$ ipython --no-banner

In [1]: import numpy as np

In [2]: np.set_printoptions(precision=2, suppress=True, linewidth=140)

In [3]: def tidy(a):
   ...:     return np.round(a, 2) + 0
   ...: 

In [4]: W0 = 3 * np.eye(4) + np.ones((4, 4))

In [5]: W0
Out[5]: 
array([[4., 1., 1., 1.],
       [1., 4., 1., 1.],
       [1., 1., 4., 1.],
       [1., 1., 1., 4.]])

In [6]: np.allclose(W0 @ W0.T, W0.T @ W0)
Out[6]: True

In [7]: W0 @ W0
Out[7]: 
array([[19., 10., 10., 10.],
       [10., 19., 10., 10.],
       [10., 10., 19., 10.],
       [10., 10., 10., 19.]])

In [8]: np.trace(W0)
Out[8]: np.float64(16.0)

In [9]: tidy(np.abs(np.linalg.eigvals(W0)).max())
Out[9]: np.float64(7.0)

In [10]: tidy(np.linalg.det(W0))
Out[10]: np.float64(189.0)

In [11]: tidy(np.sort(np.abs(np.linalg.eigvals(W0))))
Out[11]: array([3., 3., 3., 7.])

In [12]: (W0 - W0.T) / 2
Out[12]: 
array([[0., 0., 0., 0.],
       [0., 0., 0., 0.],
       [0., 0., 0., 0.],
       [0., 0., 0., 0.]])

In [13]: vec = np.array([0, 2, 2, 2])

In [14]: np.linalg.norm(W0 @ vec) <= np.linalg.norm(W0, 2) * np.linalg.norm(vec) + 1e-9
Out[14]: np.True_

In [15]: W0 @ (2 * vec)
Out[15]: array([12., 24., 24., 24.])

In [16]: np.sign((W0 @ vec).round(6))
Out[16]: array([1., 1., 1., 1.])

In [17]: C2 = W0.T @ W0

In [18]: np.linalg.matrix_rank(C2)
Out[18]: np.int64(4)

In [19]: tidy(np.linalg.eigvalsh(C2)[::-1])
Out[19]: array([49.,  9.,  9.,  9.])

In [20]: np.trace(C2), (W0 ** 2).sum()
Out[20]: (np.float64(76.0), np.float64(76.0))

In [21]: np.allclose(C2, C2.T)
Out[21]: True

In [22]: (W0 @ W0.T).shape
Out[22]: (4, 4)

In [23]: np.diag(C2)
Out[23]: array([19., 19., 19., 19.])

In [24]: arr = np.diag(np.array([2, 3, 2]))

In [25]: arr
Out[25]: 
array([[2, 0, 0],
       [0, 3, 0],
       [0, 0, 2]])

In [26]: # symmetric

In [27]: P = np.triu(np.array([[-1, 0, 5], [0, -5, 1], [-2, 1, -3]]), 1) + np.eye(3)

In [28]: B = P @ arr @ np.linalg.inv(P)

In [29]: np.poly(B)
Out[29]: array([  1.,  -7.,  16., -12.])

In [30]: np.linalg.matrix_rank(B)
Out[30]: np.int64(3)

In [31]: P @ arr - arr @ P
Out[31]: 
array([[ 0.,  0.,  0.],
       [ 0.,  0., -1.],
       [ 0.,  0.,  0.]])

In [32]: np.trace(B), np.trace(arr)
Out[32]: (np.float64(7.0), np.int64(7))

In [33]: B
Out[33]: 
array([[ 2.,  0.,  0.],
       [ 0.,  3., -1.],
       [ 0.,  0.,  2.]])

In [34]: ev, vecs = np.linalg.eig(B)

In [35]: np.prod(ev)
Out[35]: np.float64(12.0)

In [36]: tidy(np.sort(np.linalg.eigvals(np.linalg.inv(B))))
Out[36]: array([0.33, 0.5 , 0.5 ])

In [37]: tidy(np.sort(np.linalg.eigvals(B @ B)))
Out[37]: array([4., 4., 9.])

In [38]: tidy(np.sort(np.linalg.eigvals(B.T)))
Out[38]: array([2., 2., 3.])

In [39]: ev
Out[39]: array([2., 3., 2.])

In [40]: mat = np.loadtxt("arr.csv", delimiter=",")

In [41]: mat
Out[41]: 
array([[ 0.54, -0.45,  0.78],
       [-0.49,  0.03, -0.89],
       [ 0.16, -0.24,  0.14],
       [-0.64,  0.6 , -0.83],
       [-0.51,  0.54, -0.66],
       [-0.49,  0.29, -0.8 ],
       [ 0.4 , -0.29,  0.65],
       [-0.3 ,  0.52, -0.14],
       [ 0.03,  0.15,  0.26],
       [ 0.43, -0.49,  0.53],
       [-0.07,  0.21,  0.07],
       [ 0.16, -0.24,  0.14],
       [-0.11,  0.09, -0.19],
       [ 0.52, -0.56,  0.65],
       [ 0.02,  0.49,  0.62],
       [-0.65,  0.72, -0.77],
       [ 0.56, -0.42,  0.82],
       [ 0.17, -0.15,  0.27],
       [-0.56,  0.54, -0.77],
       [ 0.12, -0.24,  0.03],
       [-0.73,  0.74, -0.87],
       [-0.58,  0.6 , -0.75],
       [ 0.46, -0.49,  0.6 ],
       [ 0.37, -0.52,  0.35],
       [ 0.66, -0.62,  0.86]])

In [42]: C2 = arr.T @ arr

In [43]: (arr @ arr.T).shape
Out[43]: (3, 3)

In [44]: np.linalg.matrix_rank(C2)
Out[44]: np.int64(3)

In [45]: np.trace(C2), (arr ** 2).sum()
Out[45]: (np.int64(17), np.int64(17))

In [46]: tidy(np.linalg.svd(arr, compute_uv=False) ** 2)
Out[46]: array([9., 4., 4.])
